>>> import numpy as np
>>> np.set_printoptions(precision=3, suppress=True, linewidth=200)
>>> def tidy(a):
...     return np.round(a, 3) + 0
... 
>>> K = np.load("dump.npy")
>>> K
array([[ 0.7,  0.2, -0.6],
       [-1.2, -1.2, -0.7],
       [-0.6, -0.6,  0.6],
       [-1. ,  1.1, -1.5],
       [-0.2, -0.4, -0.6],
       [-1.6,  1.3,  0.5],
       [-0.1, -1.8,  0.1],
       [-0.1,  0.9, -1.1],
       [ 1. , -0.5,  0.1],
       [ 1.2,  0.2, -0.2],
       [ 1.6, -0.2,  0.7],
       [ 0.9,  1.8, -0.6],
       [-1.6,  1.6, -1.8],
       [ 2.2, -0.5, -0.7],
       [ 0.7, -0.4, -0.1],
       [ 1.3, -0.6, -1.6],
       [ 0.4, -0.7, -0.9],
       [ 0.5,  1.1, -0.6],
       [ 0.3, -0.9, -0.3],
       [-0.6,  2.3, -0.2],
       [-1.1, -0.3,  0.2],
       [ 0.4, -0.2,  0.1],
       [ 0.6, -0.2,  0.4],
       [-0.7,  0.7,  0.6],
       [-0.9,  0. ,  0. ],
       [ 0.8,  0.9,  0.1],
       [ 0.9, -0.2, -0.5],
       [-0.3, -0.9,  5.7],
       [ 0.5,  1.8, -0.8],
       [-0.2, -2. ,  0.4],
       [-0.5,  0.1,  0.2],
       [ 2. ,  1.4, -1.3],
       [-1.6, -0.9,  1.3]])
>>> d = np.linalg.norm(K[:, None] - K[None], axis=-1)
>>> d.shape
(33, 33)
>>> (d + 1e9 * np.eye(33)).round(6).argmin(axis=1)
array([26, 20, 20, 12, 16, 23, 29, 17, 14, 26,  8, 28,  3, 15,  8, 16, 18, 28, 16, 28, 24, 22, 21, 30, 20, 17,  0, 32, 11,  6, 24, 11,  2])
>>> d.mean(axis=1).argmax()
np.int64(27)
>>> d[15].round(6).argsort(kind="stable")[:4]
array([15, 16, 26, 13])
>>> np.flatnonzero(d[15] < d.mean() / 2)
array([15, 16])
